$ python3 -q
>>> import numpy as np
>>> np.set_printoptions(suppress=True, linewidth=120)
>>> tidy = lambda a: np.round(a, 2) + 0
>>> data = np.loadtxt("sample9.csv", delimiter=",")
>>> data
array([[-60.53, -60.36, -60.53, -60.38, -60.38,  19.61, -59.56],
       [-61.5 , -61.21, -59.05, -60.84, -62.32,  19.8 , -60.1 ],
       [-59.01, -60.4 , -59.4 , -59.29, -61.08,  20.42, -60.16],
       [-58.41, -59.28, -60.48, -58.94, -60.75,  19.23, -60.28],
       [-60.88, -60.79, -60.41, -59.7 , -61.01,  21.71, -59.64],
       [-61.12, -60.66, -60.66, -63.28, -60.87,  19.08, -59.21],
       [-58.76, -59.13, -60.69, -59.51, -59.68,  19.98, -59.47],
       [-61.22, -61.5 , -60.  , -59.53, -61.53,  18.31, -60.32],
       [-60.27, -59.83, -60.3 , -61.04, -60.13,  19.96, -60.32],
       [-59.45, -59.5 , -60.79, -59.51, -60.09,  20.09, -59.6 ],
       [-61.17, -59.63, -59.82, -59.76, -61.06,  19.92, -59.12],
       [-61.46, -60.58, -60.99, -60.71, -61.06,  19.76, -59.57],
       [-58.77, -59.42, -58.87, -60.9 , -62.02,  18.94, -59.76],
       [-61.19, -61.01, -58.71, -61.44, -58.73,  19.76, -58.99],
       [-59.94, -61.69, -59.75, -61.29, -57.54,  18.81, -60.41]])
>>> W2 = data[[0, 1]].astype(float)
>>> for _ in range(3):
...     lab = np.linalg.norm(data[:, None] - W2, axis=-1).argmin(axis=1)
...     W2 = np.array([data[lab == j].mean(axis=0) for j in range(2)])
... 
>>> lab
array([0, 1, 0, 0, 0, 0, 0, 1, 0, 0, 0, 0, 0, 0, 0])
>>> tidy(W2[1] - W2[0])
array([-1.29, -1.18,  0.58,  0.26, -1.59, -0.73, -0.51])
>>> np.bincount(lab)
array([13,  2])
>>> lab = data[:, 4] > np.median(data[:, 4])
>>> r0 = data[lab].mean(axis=0) - data[~lab].mean(axis=0)
>>> tidy((((data - data.mean(axis=0)) @ r0 > 0) == lab).mean())
np.float64(0.93)
>>> ((data - data.mean(axis=0)) @ r0 > 0).astype(int)
array([1, 0, 1, 1, 0, 0, 1, 0, 1, 1, 0, 0, 0, 1, 1])
>>> Xc = (data - data.mean(axis=0)) / data.std(axis=0)
>>> np.argwhere(np.abs(Xc) > 2)
array([[ 4,  5],
       [ 5,  3],
       [14,  4]])
>>> tidy(Xc.std(axis=0))
array([1., 1., 1., 1., 1., 1., 1.])
>>> coef = np.linalg.lstsq(np.delete(Xc, 2, axis=1), Xc[:, 2])[0]
>>> tidy(1 - np.var(Xc[:, 2] - np.delete(Xc, 2, axis=1) @ coef))
np.float64(0.22)
>>> np.abs(coef).argmax()
np.int64(1)
>>> J = np.load("test4.npy")
>>> J
array([[ 0,  3, -1,  3,  1,  0, -1,  1, -2],
       [ 0,  6, -2,  6,  2,  0, -2,  2, -4],
       [ 0, -6,  2, -6, -2,  0,  2, -2,  4],
       [ 0, -3,  1, -3, -1,  0,  1, -1,  2],
       [ 0, -6,  2, -6, -2,  0,  2, -2,  4],
       [ 0, -3,  1, -3, -1,  0,  1, -1,  2],
       [ 0,  6, -2,  6,  2,  0, -2,  2, -4],
       [ 0, -6,  2, -6, -2,  0,  2, -2,  4],
       [ 0,  6, -2,  6,  2,  0, -2,  2, -4],
       [ 0, -6,  2, -6, -2,  0,  2, -2,  4]])
>>> tidy(np.linalg.norm(J, 2) / np.linalg.norm(J))
np.float64(1.0)
>>> r0 = np.array([-3, 1, 2, 1, -9])
>>> v = np.array([-1, -4, -3, 2, -3, -3])
>>> K = np.outer(r0, v)
>>> K
array([[  3,  12,   9,  -6,   9,   9],
       [ -1,  -4,  -3,   2,  -3,  -3],
       [ -2,  -8,  -6,   4,  -6,  -6],
       [ -1,  -4,  -3,   2,  -3,  -3],
       [  9,  36,  27, -18,  27,  27]])
>>> Uu, sv, Vt = np.linalg.svd(K)
>>> V = Vt[:(sv > 1e-8).sum()]
>>> rng = np.random.default_rng(8649)
>>> vec = K[4] + 5 * K[3] + rng.integers(2) * np.eye(6)[3]
>>> vec
array([ 4., 16., 12., -8., 12., 12.])
>>> tidy(V.T @ V)
array([[ 0.02,  0.08,  0.06, -0.04,  0.06,  0.06],
       [ 0.08,  0.33,  0.25, -0.17,  0.25,  0.25],
       [ 0.06,  0.25,  0.19, -0.13,  0.19,  0.19],
       [-0.04, -0.17, -0.13,  0.08, -0.13, -0.13],
       [ 0.06,  0.25,  0.19, -0.13,  0.19,  0.19],
       [ 0.06,  0.25,  0.19, -0.13,  0.19,  0.19]])
>>> np.allclose(V.T @ V @ vec, vec)
True
>>> def softmax(z):
...     e = np.exp(z - z.max(axis=-1, keepdims=True))
...     return e / e.sum(axis=-1, keepdims=True)
... 
>>> tidy(softmax(10 * K[3]))
array([0., 0., 0., 1., 0., 0.])
>>> tidy(softmax(K[3] + -3))
array([0.05, 0.  , 0.01, 0.93, 0.01, 0.01])
>>> tidy(softmax(K).sum(axis=1))
array([1., 1., 1., 1., 1.])
>>> tidy(softmax(K[3]))
array([0.05, 0.  , 0.01, 0.93, 0.01, 0.01])
>>> att = K @ K.T / np.sqrt(6)
>>> tidy(softmax(att)[3] @ K)
array([-2., -8., -6.,  4., -6., -6.])
>>> softmax(att).round(6).argmax(axis=1)
array([4, 2, 2, 2, 4])
>>> tidy(softmax(att))
array([[0., 0., 0., 0., 1.],
       [0., 0., 1., 0., 0.],
       [0., 0., 1., 0., 0.],
       [0., 0., 1., 0., 0.],
       [0., 0., 0., 0., 1.]])
>>> tidy(np.trace(np.linalg.pinv(K) @ K))
np.float64(1.0)
>>> np.linalg.lstsq(K[:-1].T, K[-1])[2]
np.int32(1)
>>> np.diff(K, axis=0)
array([[ -4, -16, -12,   8, -12, -12],
       [ -1,  -4,  -3,   2,  -3,  -3],
       [  1,   4,   3,  -2,   3,   3],
       [ 10,  40,  30, -20,  30,  30]])
>>> K.sum(axis=1)
array([ 36, -12, -24, -12, 108])
>>> K.sum(axis=0)
array([  8,  32,  24, -16,  24,  24])
>>> tidy(np.linalg.svd(K, compute_uv=False))
array([67.88,  0.  ,  0.  ,  0.  ,  0.  ])
>>> tidy(np.linalg.norm(K))
np.float64(67.88)
>>> np.abs(K).max()
np.int64(36)
>>> K.mean(axis=0)
array([ 1.6,  6.4,  4.8, -3.2,  4.8,  4.8])
>>> K - K[0]
array([[  0,   0,   0,   0,   0,   0],
       [ -4, -16, -12,   8, -12, -12],
       [ -5, -20, -15,  10, -15, -15],
       [ -4, -16, -12,   8, -12, -12],
       [  6,  24,  18, -12,  18,  18]])
>>> np.linalg.cond(K) > 100
np.True_
>>> np.argsort(-np.linalg.norm(K, axis=0).round(6), kind="stable")[:3]
array([1, 2, 4])
>>> np.linalg.matrix_rank(K, rtol=0.1)
np.int64(1)
>>> [round(float(x), 2) for x in np.linalg.svd(K, compute_uv=False)[:3]]
[67.88, 0.0, 0.0]
>>> tidy(np.linalg.norm(K, 2) / np.linalg.norm(K))
np.float64(1.0)
>>> r0 = np.array([0, 0, 3, 2, 2, 1, 2, 3, 2])
>>> v = np.array([1, 2, 2, 1, 3])
>>> M = np.outer(r0, v)
>>> M
array([[0, 0, 0, 0, 0],
       [0, 0, 0, 0, 0],
       [3, 6, 6, 3, 9],
       [2, 4, 4, 2, 6],
       [2, 4, 4, 2, 6],
       [1, 2, 2, 1, 3],
       [2, 4, 4, 2, 6],
       [3, 6, 6, 3, 9],
       [2, 4, 4, 2, 6]])
>>> rk = np.linalg.matrix_rank(M)
>>> rk
np.int64(1)
>>> ns = np.linalg.svd(M)[2][rk:].T
>>> [int(np.linalg.matrix_rank(M[:i])) for i in range(1, len(M) + 1)]
[0, 0, 1, 1, 1, 1, 1, 1, 1]
>>> ns.shape
(5, 4)
>>> tidy(ns @ ns.T)
array([[ 0.95, -0.11, -0.11, -0.05, -0.16],
       [-0.11,  0.79, -0.21, -0.11, -0.32],
       [-0.11, -0.21,  0.79, -0.11, -0.32],
       [-0.05, -0.11, -0.11,  0.95, -0.16],
       [-0.16, -0.32, -0.32, -0.16,  0.53]])
>>> [int(np.linalg.matrix_rank(M[:, :j + 1])) for j in range(5)]
[1, 1, 1, 1, 1]
>>> [int(np.linalg.matrix_rank(np.delete(M, i, axis=0))) for i in range(9)]
[1, 1, 1, 1, 1, 1, 1, 1, 1]
>>> np.allclose(M @ ns, 0)
True
>>> T = np.stack([M, 4 * M, M[::-1]])
>>> np.einsum("bij,cij->bc", T, T)
array([[  665,  2660,   380],
       [ 2660, 10640,  1520],
       [  380,  1520,   665]])
>>> tidy(np.linalg.norm(T, axis=(1, 2)))
array([ 25.79, 103.15,  25.79])
>>> T.shape
(3, 9, 5)
>>> [round(float(x), 2) for x in np.linalg.svd(M, compute_uv=False)[:3]]
[25.79, 0.0, 0.0]
>>> np.linalg.cond(M) > 100
np.True_
>>> W0 = np.load("block6.npy")
>>> tidy(W0)
array([[ 0.85, -0.05, -0.34, -0.05,  0.15,  0.15, -0.05, -0.15,  0.15, -0.05,  0.24, -0.05],
       [-0.05,  0.98, -0.11, -0.02,  0.05,  0.05, -0.02, -0.05,  0.05, -0.02,  0.08, -0.02],
       [-0.34, -0.11,  0.21, -0.11,  0.34,  0.34, -0.11, -0.34,  0.34, -0.11,  0.56, -0.11],
       [-0.05, -0.02, -0.11,  0.98,  0.05,  0.05, -0.02, -0.05,  0.05, -0.02,  0.08, -0.02],
       [ 0.15,  0.05,  0.34,  0.05,  0.85, -0.15,  0.05,  0.15, -0.15,  0.05, -0.24,  0.05],
       [ 0.15,  0.05,  0.34,  0.05, -0.15,  0.85,  0.05,  0.15, -0.15,  0.05, -0.24,  0.05],
       [-0.05, -0.02, -0.11, -0.02,  0.05,  0.05,  0.98, -0.05,  0.05, -0.02,  0.08, -0.02],
       [-0.15, -0.05, -0.34, -0.05,  0.15,  0.15, -0.05,  0.85,  0.15, -0.05,  0.24, -0.05],
       [ 0.15,  0.05,  0.34,  0.05, -0.15, -0.15,  0.05,  0.15,  0.85,  0.05, -0.24,  0.05],
       [-0.05, -0.02, -0.11, -0.02,  0.05,  0.05, -0.02, -0.05,  0.05,  0.98,  0.08, -0.02],
       [ 0.24,  0.08,  0.56,  0.08, -0.24, -0.24,  0.08,  0.24, -0.24,  0.08,  0.6 ,  0.08],
       [-0.05, -0.02, -0.11, -0.02,  0.05,  0.05, -0.02, -0.05,  0.05, -0.02,  0.08,  0.98]])
>>> Y = np.c_[data[:, :4] @ np.array([[2, -2, 6, 0], [2, -5, 7, 1], [5, 3, 2, -6], [-2, 9, -6, -1]]), np.array([9, -6, 9, -4, -6, 0, -6, -8, -6, 7, -9, 2, -8, -6, 1])]
>>> tidy(Y)
array([[-423.67, -302.15, -544.48,  363.2 ,    9.  ],
       [-418.99, -295.66, -550.53,  353.93,   -6.  ],
       [-417.24, -291.79, -539.92,  355.29,    9.  ],
       [-419.9 , -298.68, -532.74,  362.54,   -4.  ],
       [-425.99, -292.82, -553.43,  361.37,   -6.  ],
       [-420.3 , -325.96, -532.98,  366.58,    0.  ],
       [-420.21, -304.49, -530.79,  364.52,   -6.  ],
       [-426.38, -285.83, -560.64,  358.03,   -8.  ],
       [-419.62, -310.57, -534.79,  363.01,   -6.  ],
       [-422.83, -301.56, -537.72,  364.75,    7.  ],
       [-421.18, -296.81, -545.51,  359.05,   -9.  ],
       [-427.61, -303.54, -550.54,  366.07,    2.  ],
       [-408.93, -310.07, -520.9 ,  354.7 ,   -8.  ],
       [-415.07, -301.66, -542.99,  352.69,   -6.  ],
       [-419.43, -302.53, -543.23,  358.1 ,    1.  ]])
>>> tidy(np.linalg.lstsq(data, Y[:, 0])[0])
array([ 2.,  2.,  5., -2.,  0.,  0.,  0.])
